% ipython --no-banner

In [1]: import numpy as np

In [2]: from numpy import linalg as LA

In [3]: np.set_printoptions(suppress=True, linewidth=200)

In [4]: tidy = lambda a: np.round(a, 1) + 0

In [5]: W0 = np.load("layer7.npy")

In [6]: print(W0)
[[ 0. -1.  0.  0.]
 [ 0.  0. -1. -3.]
 [ 0. -3.  0. -3.]
 [ 0. -2.  3. -2.]]

In [7]: # looks like rank 3

In [8]: A2 = np.array([[0, -1], [3, 1], [-3, -3], [2, 2]])

In [9]: print(LA.matrix_rank(np.vstack([W0, A2.T])))
4

In [10]: print((W0 + W0.T) / 2)
[[ 0.  -0.5  0.   0. ]
 [-0.5  0.  -2.  -2.5]
 [ 0.  -2.   0.   0. ]
 [ 0.  -2.5  0.  -2. ]]

In [11]: print((W0 - W0.T) / 2)
[[ 0.  -0.5  0.   0. ]
 [ 0.5  0.   1.  -0.5]
 [ 0.  -1.   0.  -3. ]
 [ 0.   0.5  3.   0. ]]

In [12]: print(np.allclose(W0 @ W0.T, W0.T @ W0))
False

In [13]: print(np.allclose(W0, W0.T))
False

In [14]: print(tidy(np.sort(np.abs(LA.eigvals(W0)))))
[0.  2.5 3.3 3.3]

In [15]: print(tidy(np.abs(LA.eigvals(W0)).max()))
3.3

In [16]: W1 = np.array([[1, 2, 1], [0, -1, -2], [2, -2, 1], [-1, -1, 1]])

In [17]: beta = np.array([8, -4, -4])

In [18]: hid = np.maximum(W0 @ W1 + beta, 0)

In [19]: print((hid > 0).astype(int))
[[1 0 0]
 [1 1 0]
 [1 1 0]
 [1 0 1]]

In [20]: print(tidy((hid > 0).mean(axis=0)))
[1.  0.5 0.2]

In [21]: print(hid)
[[ 8.  0.  0.]
 [ 9.  1.  0.]
 [11.  2.  0.]
 [16.  0.  1.]]

In [22]: cent = np.array([[8, 8], [1, -5], [0, 9]])

In [23]: print(W1 @ cent)
[[ 10   7]
 [ -1 -13]
 [ 14  35]
 [ -9   6]]

In [24]: print((hid @ cent).round(6).argmax(axis=1))
[0 0 0 1]

In [25]: feats = np.loadtxt("case15.csv", delimiter=",")

In [26]: print(feats)
[[  9.   3.   2.  -3.]
 [ -1.   6.  -3.   3.]
 [ -1.   0. -17.  -3.]
 [  1.  -2.  -2.  -5.]]

In [27]: left, sigma, Vt = LA.svd(feats, full_matrices=False)

In [28]: print(tidy(np.abs(Vt[0])))
[0.1 0.  1.  0.2]

In [29]: print(tidy(sigma / sigma[0]))
[1.  0.6 0.5 0.1]

In [30]: print(np.abs(left[:, 0]).round(6).argmax())
2

In [31]: print(np.allclose(left * sigma @ Vt, feats))
True

In [32]: print((sigma > 1e-8).sum())
4

In [33]: x0 = np.array([-2, -1, 2, 1])

In [34]: print(feats * x0)
[[-18.  -3.   4.  -3.]
 [  2.  -6.  -6.   3.]
 [  2.  -0. -34.  -3.]
 [ -2.   2.  -4.  -5.]]

In [35]: print(np.sign((feats @ x0).round(6)))
[-1. -1. -1. -1.]

In [36]: print(feats @ x0)
[-20.  -7. -35.  -9.]

In [37]: print(LA.norm(feats @ x0) <= LA.norm(feats, 2) * LA.norm(x0) + 1e-9)
True

In [38]: print(feats @ (2 * x0))
[-40. -14. -70. -18.]

In [39]: print(feats @ np.eye(4)[0])
[ 9. -1. -1.  1.]

In [40]: print((feats * x0).sum(axis=1))
[-20.  -7. -35.  -9.]

In [41]: print(tidy(LA.eigvals(feats).sum().real))
-7.0

In [42]: print(np.kron(np.eye(2, dtype=int), feats))
[[  9.   3.   2.  -3.   0.   0.   0.  -0.]
 [ -1.   6.  -3.   3.  -0.   0.  -0.   0.]
 [ -1.   0. -17.  -3.  -0.   0.  -0.  -0.]
 [  1.  -2.  -2.  -5.   0.  -0.  -0.  -0.]
 [  0.   0.   0.  -0.   9.   3.   2.  -3.]
 [ -0.   0.  -0.   0.  -1.   6.  -3.   3.]
 [ -0.   0.  -0.  -0.  -1.   0. -17.  -3.]
 [  0.  -0.  -0.  -0.   1.  -2.  -2.  -5.]]

In [43]: print(np.einsum("ij,ji->", feats, feats))
415.0

In [44]: print(tidy(LA.det(feats[::-1])))
2850.0

In [45]: print(tidy(LA.eigvals(feats)))
[-17.5  -3.4   7.7   6.2]

In [46]: print(tidy(np.poly(feats)))
[   1.    7. -183.  166. 2850.]

In [47]: data = np.load("arr.npy")

In [48]: print(tidy(data))
[[-0.8 -1.5  0.4  0.8 -1.2]
 [-0.5 -1.1  0.3  0.5 -0.8]
 [-0.1 -0.3  0.   0.  -0.1]
 [ 0.   0.   0.   0.   0. ]
 [ 1.   1.1  0.3  0.5  0.8]
 [ 1.3  1.3  0.3  0.7  1. ]
 [ 3.5  2.7  0.9  1.8  2.6]
 [ 6.1  4.1  1.4  2.9  4.7]
 [14.5  8.3  2.9  5.8 11.6]
 [15.   8.6  3.   6.  12. ]]

In [49]: A2 = np.array([[2, 2], [3, -3], [-1, -2], [0, -3], [1, -1]])

In [50]: print(tidy(A2.T @ data.T))
[[ -7.7  -5.5  -1.2  -0.2   6.    7.2  16.7  27.8  62.5  65. ]
 [  1.    1.1   0.5   0.1  -4.2  -5.  -10.8 -16.4 -30.8 -31.7]]

In [51]: print(tidy(np.einsum("ij,ij->i", data, data)))
[  5.1   2.5   0.1   0.    3.2   4.9  29.9  86.2 453.6 489.9]

In [52]: print(LA.matrix_rank(data @ A2))
2

In [53]: rng = np.random.default_rng(31694)

In [54]: A2 = data + rng.integers(-2, 3, (10, 3)) @ rng.integers(-2, 3, (3, 5))

In [55]: print(tidy(A2))
[[ 3.2  2.5 -0.6 -6.2 -0.2]
 [ 5.5  1.9 -0.7 -6.5  0.2]
 [-0.1 -2.3  2.   2.  -2.1]
 [-8.  -4.   3.   9.  -3. ]
 [ 0.  -0.9  0.3  3.5  0.8]
 [ 2.3  2.3  1.3 -1.3  0. ]
 [ 0.5  0.7  1.9  5.8  1.6]
 [ 9.1  6.1  0.4 -1.1  5.7]
 [12.5  7.3  4.9  7.8  9.6]
 [ 9.   6.6  3.  12.  12. ]]

In [56]: print(LA.matrix_rank(A2 - data, tol=1e-8))
3

In [57]: cen = data - data.mean(axis=0)

In [58]: left, sigma, Vt = LA.svd(cen, full_matrices=False)

In [59]: print(np.abs(left[:, 0]).argmax())
9

In [60]: print(tidy((sigma ** 2).sum() ** 2 / (sigma ** 4).sum()))
1.0

In [61]: print(np.searchsorted(np.cumsum(sigma ** 2) / (sigma ** 2).sum(), 0.9) + 1)
1

In [62]: print(LA.matrix_rank(cen))
3

In [63]: ang = np.radians(15)

In [64]: Rm = np.eye(4)

In [65]: Rm[2, 2] = Rm[3, 3] = np.cos(ang)

In [66]: Rm[2, 3], Rm[3, 2] = -np.sin(ang), np.sin(ang)

In [67]: print(tidy(Rm))
[[ 1.   0.   0.   0. ]
 [ 0.   1.   0.   0. ]
 [ 0.   0.   1.  -0.3]
 [ 0.   0.   0.3  1. ]]

In [68]: A2 = feats @ Rm.T

In [69]: print(np.allclose(feats @ feats.T, A2 @ A2.T))
True

In [70]: print(tidy(LA.det(Rm)), tidy(np.trace(Rm)))
1.0 3.9

In [71]: print(tidy(A2))
[[  9.    3.    2.7  -2.4]
 [ -1.    6.   -3.7   2.1]
 [ -1.    0.  -15.6  -7.3]
 [  1.   -2.   -0.6  -5.3]]

In [72]: print(tidy(np.abs(A2 - feats).max(axis=0)))
[0.  0.  1.4 4.3]

In [73]: print(tidy(LA.svd(feats, compute_uv=False)), tidy(LA.svd(A2, compute_uv=False)))
[17.8 10.2  8.1  1.9] [17.8 10.2  8.1  1.9]
